$ python3 -q
>>> import numpy as np
>>> np.set_printoptions(precision=3, suppress=True, linewidth=120, legacy="1.25")
>>> E = np.loadtxt("w.csv", delimiter=",")
>>> print(E)
[[-5. -7.  6.  4.]
 [-2.  4. -4. -5.]
 [-1.  5.  5. -1.]
 [-8.  9. -1. -3.]]
>>> rng = np.random.default_rng(84897)
>>> lab = rng.permutation(4)
>>> print(lab)
[3 2 0 1]
>>> A2 = E[lab][:, lab]
>>> print(np.diag(A2))
[-3.  5. -5.  4.]
>>> print(np.sort(np.abs(np.linalg.eigvals(A2))))
[4.18  6.193 9.108 9.108]
>>> print(np.trace(A2))
1.0
>>> A2 = np.linalg.inv(E)
>>> print(np.round(np.linalg.cond(E), 3))
7.102
>>> print(round(np.linalg.det(E) * np.linalg.det(A2), 3))
1.0
>>> print(np.allclose(A2, E.T))
False
>>> print(np.linalg.det(E) * A2)
[[ 162.   52. -119.  169.]
 [ 193.  274.  -49. -183.]
 [-123. -119. -347.  150.]
 [ 188.  723.  286. -334.]]
>>> print(np.linalg.matrix_power(E, 3))
[[ -151.   378.  -163.  -376.]
 [  -45.  -758.   210.   429.]
 [  172.   -93.  -153.  -130.]
 [  267. -1122.  -321.   175.]]
>>> print(np.allclose(E, E.T))
False
>>> print((E + E.T) / 2)
[[-5.  -4.5  2.5 -2. ]
 [-4.5  4.   0.5  2. ]
 [ 2.5  0.5  5.  -1. ]
 [-2.   2.  -1.  -3. ]]
>>> print(np.trace(E))
1.0
>>> U, sigma, VT = np.linalg.svd(E, full_matrices=False)
>>> print(sigma / sigma[0])
[1.    0.67  0.382 0.141]
>>> print(np.round(VT @ VT.T, 3) + 0)
[[1. 0. 0. 0.]
 [0. 1. 0. 0.]
 [0. 0. 1. 0.]
 [0. 0. 0. 1.]]
>>> print(U.shape, sigma.shape, VT.shape)
(4, 4) (4,) (4, 4)
>>> print((sigma > 1e-8).sum())
4
>>> print(np.abs(VT[0]))
[0.279 0.816 0.281 0.421]
>>> print(np.cumsum(sigma ** 2) / np.sum(sigma ** 2))
[0.619 0.897 0.988 1.   ]
>>> print(np.allclose(U * sigma @ VT, E))
True
>>> print(sigma)
[15.617 10.471  5.971  2.199]
>>> W0 = np.load("out7.npy")
>>> print(W0)
[[ 0  4  5]
 [-4  0  5]
 [-5 -5  0]]
>>> print(np.round(np.linalg.det(W0), 3))
0.0
>>> print(np.trace(W0))
0
>>> print(np.allclose(W0 @ W0.T, W0.T @ W0))
True
>>> hat = np.triu(np.array([[5, -1, 4], [-3, -4, 1], [0, -5, -5]]), 1) + np.eye(3)
>>> A2 = hat @ W0 @ np.linalg.inv(hat)
>>> print(A2)
[[-16. -32.  96.]
 [ -9. -14.  55.]
 [ -5. -10.  30.]]
>>> print(round(float(np.linalg.det(A2)), 3))
0.0
>>> print(np.linalg.matrix_rank(A2))
2
>>> A2 = W0 / np.linalg.norm(W0, axis=1, keepdims=True)
>>> cov = A2 @ A2.T
>>> print(cov)
[[ 1.     0.61  -0.442]
 [ 0.61   1.     0.442]
 [-0.442  0.442  1.   ]]
>>> print(np.round(np.degrees(np.arccos(np.clip(cov[2, 1], -1, 1))), 3))
63.786
>>> print((np.abs(cov) > 0.9).astype(int))
[[1 0 0]
 [0 1 0]
 [0 0 1]]
>>> print((cov - 2 * np.eye(3)).round(6).argmax(axis=1))
[1 0 1]
>>> print(cov[2])
[-0.442  0.442  1.   ]
>>> ev, vecs = np.linalg.eigh(cov)
>>> print(round(ev.sum(), 3), np.trace(cov))
3.0 3.0
>>> print(np.round(np.linalg.svd(cov, compute_uv=False), 3) + 0)
[1.61 1.39 0.  ]
>>> print(np.round(vecs.T @ cov @ vecs, 3) + 0)
[[0.   0.   0.  ]
 [0.   1.39 0.  ]
 [0.   0.   1.61]]
>>> print((ev > 1e-8).sum(), (ev < -1e-8).sum())
2 0
>>> print(np.linalg.eigvalsh(cov + -1 * np.eye(3)))
[-1.    0.39  0.61]
>>> print(np.round(vecs.T @ vecs, 3) + 0)
[[1. 0. 0.]
 [0. 1. 0.]
 [0. 0. 1.]]
>>> Q, Rm = np.linalg.qr(E)
>>> print(Q @ Rm)
[[-5. -7.  6.  4.]
 [-2.  4. -4. -5.]
 [-1.  5.  5. -1.]
 [-8.  9. -1. -3.]]
>>> print(np.allclose(Rm.T @ Rm, E.T @ E))
True
>>> print(Rm)
[[  9.695  -5.157  -1.96    1.547]
 [  0.    -12.017   4.336   5.993]
 [  0.      0.     -7.44   -2.56 ]
 [  0.      0.      0.      2.477]]
>>> print(np.abs(np.diag(Rm)))
[ 9.695 12.017  7.44   2.477]
>>> m1 = np.load("layer1.npy")
>>> print(m1)
[[-4  0  4]
 [ 0  0 -2]
 [ 0  0  4]]
>>> U, sigma, VT = np.linalg.svd(m1)
>>> vecs = VT[:(sigma > 1e-8).sum()]
>>> x = m1[0] + -3 * m1[2] + rng.integers(2) * np.eye(3)[1]
>>> print(x)
[-4.  0. -8.]
>>> print(np.diag(vecs.T @ vecs))
[1. 0. 1.]
>>> print(np.linalg.matrix_rank(np.vstack([m1, x])))
2
>>> r = np.linalg.matrix_rank(m1)
>>> print(r)
2
>>> ns = np.linalg.svd(m1)[2][r:].T
>>> print(m1 @ ns)
[[0.]
 [0.]
 [0.]]
>>> print(np.linalg.matrix_rank(m1.T @ m1), np.linalg.matrix_rank(m1 @ m1.T))
2 2
>>> print([int(np.linalg.matrix_rank(np.delete(m1, i, axis=0))) for i in range(3)])
[1, 2, 2]
>>> print([int(np.linalg.matrix_rank(m1[:, :j + 1])) for j in range(3)])
[1, 1, 2]
>>> print(ns.shape)
(3, 1)
>>> print(ns @ ns.T)
[[0. 0. 0.]
 [0. 1. 0.]
 [0. 0. 0.]]
>>> M = np.loadtxt("case1.csv", delimiter=",")
>>> print(M)
[[ 3.  3. -2. -2.]
 [ 3. -6. -2.  4.]
 [ 3.  3. -2. -2.]
 [ 3. -6. -2.  4.]]
>>> print(np.linalg.matrix_rank(M, rtol=0.1))
2
>>> print(np.argsort(-np.linalg.norm(M, axis=0).round(6), kind="stable")[:3])
[1 3 0]
>>> print(np.round(np.poly(M), 3) + 0)
[ 1.  1. -3.  0.  0.]
>>> print(np.kron(np.eye(2, dtype=int), M))
[[ 3.  3. -2. -2.  0.  0. -0. -0.]
 [ 3. -6. -2.  4.  0. -0. -0.  0.]
 [ 3.  3. -2. -2.  0.  0. -0. -0.]
 [ 3. -6. -2.  4.  0. -0. -0.  0.]
 [ 0.  0. -0. -0.  3.  3. -2. -2.]
 [ 0. -0. -0.  0.  3. -6. -2.  4.]
 [ 0.  0. -0. -0.  3.  3. -2. -2.]
 [ 0. -0. -0.  0.  3. -6. -2.  4.]]
>>> print(np.einsum("ii->", M))
-1.0
>>> U, sigma, VT = np.linalg.svd(M)
>>> vecs = VT[:(sigma > 1e-8).sum()]
>>> x = M[0] + -1 * M[3] + rng.integers(2) * np.eye(4)[2]
>>> print(x)
[ 0.  9.  0. -6.]
>>> print(np.allclose(vecs.T @ vecs @ x, x))
True
>>> print(np.round(vecs.T @ vecs, 3) + 0)
[[ 0.692  0.    -0.462  0.   ]
 [ 0.     0.692  0.    -0.462]
 [-0.462  0.     0.308  0.   ]
 [ 0.    -0.462  0.     0.308]]
>>> print(np.round(np.linalg.det(M), 3))
0.0
>>> print(M @ M)
[[  6.  -3.  -4.   2.]
 [ -3.  15.   2. -10.]
 [  6.  -3.  -4.   2.]
 [ -3.  15.   2. -10.]]
>>> print(np.allclose(M, M.T))
False
>>> print(np.round(np.sort(np.abs(np.linalg.eigvals(M))), 3) + 0)
[0.    0.    1.303 2.303]
>>> print((M + M.T) / 2)
[[ 3.   3.   0.5  0.5]
 [ 3.  -6.   0.5 -1. ]
 [ 0.5  0.5 -2.  -2. ]
 [ 0.5 -1.  -2.   4. ]]
>>> A2 = np.array([[7, 8, 5]])
>>> X = A2.T @ A2
>>> print(X)
[[49 56 35]
 [56 64 40]
 [35 40 25]]
>>> print(round(float(np.abs(np.linalg.eigvals(X)).max()), 3))
138.0
>>> print((X - X.T) / 2)
[[0. 0. 0.]
 [0. 0. 0.]
 [0. 0. 0.]]
>>> print((X + X.T) / 2)
[[49. 56. 35.]
 [56. 64. 40.]
 [35. 40. 25.]]
>>> print(np.allclose(X, X.T))
True
>>> K = np.load("dump.npy")
>>> print(K)
[[ 0.866 -0.5    0.   ]
 [ 0.5    0.866  0.   ]
 [ 0.     0.     1.   ]]
>>> hat = np.triu(np.array([[-9, -3, -6], [-6, 5, -2], [7, -6, -1]]), 1) + np.eye(3)
>>> A2 = hat @ K @ np.linalg.inv(hat)
>>> print(np.poly(A2))
[ 1.    -2.732  2.732 -1.   ]
>>> print(round(np.trace(A2), 3), np.round(np.trace(K), 3))
2.732 2.732
>>> print(round(float(np.linalg.det(A2)), 3))
1.0
>>> print(hat @ K - K @ hat)
[[-1.5    0.    -1.804]
 [ 0.     1.5    2.732]
 [ 0.     0.     0.   ]]
>>> x = np.array([-8, -1, 7])
>>> y = K @ x
>>> beta, lr = np.zeros(3), 1 / np.linalg.norm(K, 2) ** 2
>>> for i in range(3):
...     beta -= lr * K.T @ (K @ beta - y)
...     if i % 1 == 0: print(i, round(np.linalg.norm(K @ beta - y), 3))
... 
0 0.0
1 0.0
2 0.0
>>> print(round(np.linalg.cond(K), 3))
1.0
>>> J = np.load("arr.npy")
>>> print(J)
[[-2  0 -1  1]
 [ 0 -3  0  0]
 [-3  0 -3  3]
 [ 1  0 -2  2]]
>>> print(np.allclose(J[:-1].T @ np.linalg.lstsq(J[:-1].T, J[-1])[0], J[-1]))
True
>>> print(np.round(np.trace(np.linalg.pinv(J) @ J), 3))
3.0
>>> print(np.unique(J.round(6), axis=0).shape)
(4, 4)
>>> print(round(float(np.linalg.det(K)), 3))
1.0
>>> print((K != 0).astype(int))
[[1 1 0]
 [1 1 0]
 [0 0 1]]
>>> print((np.linalg.matrix_power((K != 0) + (K.T != 0) + np.eye(3), 3) > 0).astype(int))
[[1 1 0]
 [1 1 0]
 [0 0 1]]
>>> print(np.flatnonzero(np.linalg.matrix_power((K != 0) + (K.T != 0) + np.eye(3), 3)[1]))
[0 1]
>>> print(round(float(np.linalg.norm(J, "nuc")), 3))
11.505
>>> print(np.round(np.linalg.norm(J) ** 2 / np.linalg.norm(J, 2) ** 2, 3))
1.436
>>> A2 = J + rng.integers(-2, 3, (4, 3)) @ rng.integers(-2, 3, (3, 4))
>>> print(A2)
[[-3 -2 -1 -1]
 [ 0 -1  2  1]
 [-2  0 -5  1]
 [ 2  6  2  3]]
>>> print(np.round(np.linalg.svd(A2 - J, compute_uv=False), 3) + 0)
[8.296 2.775 2.117 0.   ]
>>> print(np.abs(A2 - J).sum(axis=1))
[ 5  5  5 12]
>>> Q, _ = np.linalg.qr(np.array([[0.3, 0.7, -1.8, 0.3],
...     [0.1, -1.9, -1.7, -0.4],
...     [-0.2, -1.3, 0.9, 1.0],
...     [0.4, 1.4, 0.3, 1.9]]))
>>> ev = np.array([3, 5, 2, 0])
>>> A = Q @ np.diag(ev) @ Q.T
>>> print(A)
[[ 1.522  0.634 -1.048  0.426]
 [ 0.634  4.506  1.248 -0.228]
 [-1.048  1.248  1.398 -0.327]
 [ 0.426 -0.228 -0.327  2.574]]
>>> ev, vecs = np.linalg.eigh(A)
>>> print(round(ev.sum(), 3), np.round(np.trace(A), 3))
10.0 10.0
>>> print(np.round(np.linalg.svd(A, compute_uv=False), 3) + 0)
[5. 3. 2. 0.]
>>> print(vecs @ np.diag(ev) @ vecs.T)
[[ 1.522  0.634 -1.048  0.426]
 [ 0.634  4.506  1.248 -0.228]
 [-1.048  1.248  1.398 -0.327]
 [ 0.426 -0.228 -0.327  2.574]]
>>> ev, vecs = np.linalg.eigh(A)
>>> x = np.array([2, 0, 0, 1])
>>> print(round(float(x @ A @ x), 3))
10.366
>>> print(vecs * np.maximum(ev, 0) @ vecs.T)
[[ 1.522  0.634 -1.048  0.426]
 [ 0.634  4.506  1.248 -0.228]
 [-1.048  1.248  1.398 -0.327]
 [ 0.426 -0.228 -0.327  2.574]]
>>> r = np.linalg.matrix_rank(A)
>>> print(r)
3
>>> ns = np.linalg.svd(A)[2][r:].T
>>> print([int(np.linalg.matrix_rank(A[:i])) for i in range(1, len(A) + 1)])
[1, 2, 3, 3]
>>> print(np.linalg.matrix_rank(A.T @ A), np.linalg.matrix_rank(A @ A.T))
3 3
>>> print(ns.shape)
(4, 1)
>>> print(np.allclose(A @ ns, 0))
True
